% ipython --no-banner

In [1]: import numpy as np

In [2]: np.set_printoptions(precision=1, suppress=True, linewidth=200, legacy="1.25")

In [3]: data = np.load("m.npy")

In [4]: print(data)
[[ 5.  1. -6.]
 [ 1.  5. -6.]
 [-6. -6. 40.]]

In [5]: w, evecs = np.linalg.eigh(data)

In [6]: np.linalg.svd(data, compute_uv=False)
Out[6]: array([42.,  4.,  4.])

In [7]: np.round(evecs.T @ evecs, 1) + 0
Out[7]: 
array([[1., 0., 0.],
       [0., 1., 0.],
       [0., 0., 1.]])

In [8]: np.linalg.eigvalsh(data @ data)
Out[8]: array([  16.,   16., 1764.])

In [9]: (w > 1e-8).sum(), (w < -1e-8).sum()
Out[9]: (3, 0)

In [10]: x0 = np.array([1, 2, -2])

In [11]: rhs = data @ x0

In [12]: b, lr = np.zeros(3), 1 / np.linalg.norm(data, 2) ** 2

In [13]: for i in range(25):
    ...:     b -= lr * data.T @ (data @ b - rhs)
    ...:     if i % 5 == 0: print(i, round(np.linalg.norm(data @ b - rhs), 1))
    ...: 
0 7.0
5 6.6
10 6.3
15 6.1
20 5.8

In [14]: print(b)
[ 0.5  0.7 -2.3]

In [15]: print(round(float(np.linalg.cond(data)), 1))
10.5

In [16]: M = np.array([[-1.0, -2.0, 0.0, 0.0],
    ...:     [-2.0, -1.0, 0.0, 0.0],
    ...:     [0.0, 0.0, -5.0, 4.0],
    ...:     [0.0, 0.0, -4.0, 5.0]])

In [17]: M.reshape(-1, 2)
Out[17]: 
array([[-1., -2.],
       [ 0.,  0.],
       [-2., -1.],
       [ 0.,  0.],
       [ 0.,  0.],
       [-5.,  4.],
       [ 0.,  0.],
       [-4.,  5.]])

In [18]: print(M.ravel(order="F"))
[-1. -2.  0.  0. -2. -1.  0.  0.  0.  0. -5. -4.  0.  0.  4.  5.]

In [19]: M.reshape(2, -1)
Out[19]: 
array([[-1., -2.,  0.,  0., -2., -1.,  0.,  0.],
       [ 0.,  0., -5.,  4.,  0.,  0., -4.,  5.]])

In [20]: blk = M.reshape(4, 2, -1)

In [21]: np.einsum("ihd,ihd->ih", blk, blk)
Out[21]: 
array([[ 5.,  0.],
       [ 5.,  0.],
       [ 0., 41.],
       [ 0., 41.]])

In [22]: print(blk[:, 0])
[[-1. -2.]
 [-2. -1.]
 [ 0.  0.]
 [ 0.  0.]]

In [23]: blk.transpose(1, 0, 2)
Out[23]: 
array([[[-1., -2.],
        [-2., -1.],
        [ 0.,  0.],
        [ 0.,  0.]],

       [[ 0.,  0.],
        [ 0.,  0.],
        [-5.,  4.],
        [-4.,  5.]]])

In [24]: (M != 0).astype(int)
Out[24]: 
array([[1, 1, 0, 0],
       [1, 1, 0, 0],
       [0, 0, 1, 1],
       [0, 0, 1, 1]])

In [25]: X, _ = np.linalg.qr(np.array([[-2.1, -0.9, 0.2, -0.3],
    ...:     [0.6, -0.3, -0.3, 0.7],
    ...:     [0.3, 0.0, 0.0, -0.2],
    ...:     [0.0, 0.1, -0.2, 0.2]]))

In [26]: X.round(1) + 0
Out[26]: 
array([[-1. , -0.3,  0. ,  0.1],
       [ 0.3, -0.9,  0.2, -0.2],
       [ 0.1, -0.2, -0.3,  0.9],
       [ 0. ,  0.2,  0.9,  0.3]])

In [27]: np.round(X.T @ X, 1) + 0
Out[27]: 
array([[1., 0., 0., 0.],
       [0., 1., 0., 0.],
       [0., 0., 1., 0.],
       [0., 0., 0., 1.]])

In [28]: np.round(X @ X.T, 1) + 0
Out[28]: 
array([[1., 0., 0., 0.],
       [0., 1., 0., 0.],
       [0., 0., 1., 0.],
       [0., 0., 0., 1.]])

In [29]: print(np.linalg.svd(X, compute_uv=False))
[1. 1. 1. 1.]

In [30]: print(np.round(np.linalg.pinv(X), 1) + 0)
[[-1.   0.3  0.1  0. ]
 [-0.3 -0.9 -0.2  0.2]
 [ 0.   0.2 -0.3  0.9]
 [ 0.1 -0.2  0.9  0.3]]

In [31]: round(float(np.einsum("ij,ji->", X, X)), 1)
Out[31]: 3.4

In [32]: round(float(np.linalg.det(X.T)), 1)
Out[32]: -1.0

In [33]: round(np.linalg.det(2 * X), 1), round(float(np.linalg.det(X)), 1)
Out[33]: (-16.0, -1.0)

In [34]: round(float(np.einsum("ii->", X)), 1)
Out[34]: -1.8

In [35]: np.round(np.kron(np.eye(2, dtype=int), X), 1) + 0
Out[35]: 
array([[-1. , -0.3,  0. ,  0.1,  0. ,  0. ,  0. ,  0. ],
       [ 0.3, -0.9,  0.2, -0.2,  0. ,  0. ,  0. ,  0. ],
       [ 0.1, -0.2, -0.3,  0.9,  0. ,  0. ,  0. ,  0. ],
       [ 0. ,  0.2,  0.9,  0.3,  0. ,  0. ,  0. ,  0. ],
       [ 0. ,  0. ,  0. ,  0. , -1. , -0.3,  0. ,  0.1],
       [ 0. ,  0. ,  0. ,  0. ,  0.3, -0.9,  0.2, -0.2],
       [ 0. ,  0. ,  0. ,  0. ,  0.1, -0.2, -0.3,  0.9],
       [ 0. ,  0. ,  0. ,  0. ,  0. ,  0.2,  0.9,  0.3]])

In [36]: def softmax(z):
    ...:     e = np.exp(z - z.max(axis=-1, keepdims=True))
    ...:     return e / e.sum(axis=-1, keepdims=True)
    ...: 

In [37]: softmax(X[1] + -2)
Out[37]: array([0.3, 0.1, 0.3, 0.2])

In [38]: scores = X @ X.T / np.sqrt(4)

In [39]: softmax(scores).round(6).argmax(axis=1)
Out[39]: array([0, 1, 2, 3])

In [40]: softmax(scores)
Out[40]: 
array([[0.4, 0.2, 0.2, 0.2],
       [0.2, 0.4, 0.2, 0.2],
       [0.2, 0.2, 0.4, 0.2],
       [0.2, 0.2, 0.2, 0.4]])

In [41]: rng = np.random.default_rng(560110)

In [42]: labels = rng.permutation(4)

In [43]: labels
Out[43]: array([2, 1, 0, 3])

In [44]: out = X[labels][:, labels]

In [45]: np.allclose(out, X)
Out[45]: False

In [46]: print(np.sort(np.abs(np.linalg.eigvals(out))))
[1. 1. 1. 1.]

In [47]: np.round(np.linalg.det(out), 1), np.round(np.linalg.det(X[labels]), 1)
Out[47]: (-1.0, 1.0)

In [48]: out.round(1) + 0
Out[48]: 
array([[-0.3, -0.2,  0.1,  0.9],
       [ 0.2, -0.9,  0.3, -0.2],
       [ 0. , -0.3, -1. ,  0.1],
       [ 0.9,  0.2,  0. ,  0.3]])

In [49]: feats = np.loadtxt("case4.csv", delimiter=",")

In [50]: feats
Out[50]: 
array([[-0.4, -0.9],
       [-0.9,  0.4]])

In [51]: out = np.array([[7, -3], [9, -9]])

In [52]: Z = np.kron(out, feats)

In [53]: print(np.linalg.matrix_rank(Z))
4

In [54]: Z.shape
Out[54]: (4, 4)

In [55]: m1 = np.load("out11.npy")

In [56]: m1
Out[56]: 
array([[ 0, -4],
       [ 4,  0]])

In [57]: x0 = np.array([2, -5])

In [58]: np.linalg.norm(m1 @ x0) <= np.linalg.norm(m1, 2) * np.linalg.norm(x0) + 1e-9
Out[58]: True

In [59]: m1 @ (2 * x0)
Out[59]: array([40, 16])

In [60]: proj = np.triu(np.array([[2, 3], [4, 4]]), 1) + np.eye(2)

In [61]: out = proj @ m1 @ np.linalg.inv(proj)

In [62]: print(round(float(np.linalg.det(out)), 1))
16.0

In [63]: np.round(np.poly(out), 1) + 0
Out[63]: array([ 1.,  0., 16.])

In [64]: out
Out[64]: 
array([[ 12., -40.],
       [  4., -12.]])

In [65]: np.trace(out), np.trace(m1)
Out[65]: (0.0, 0)
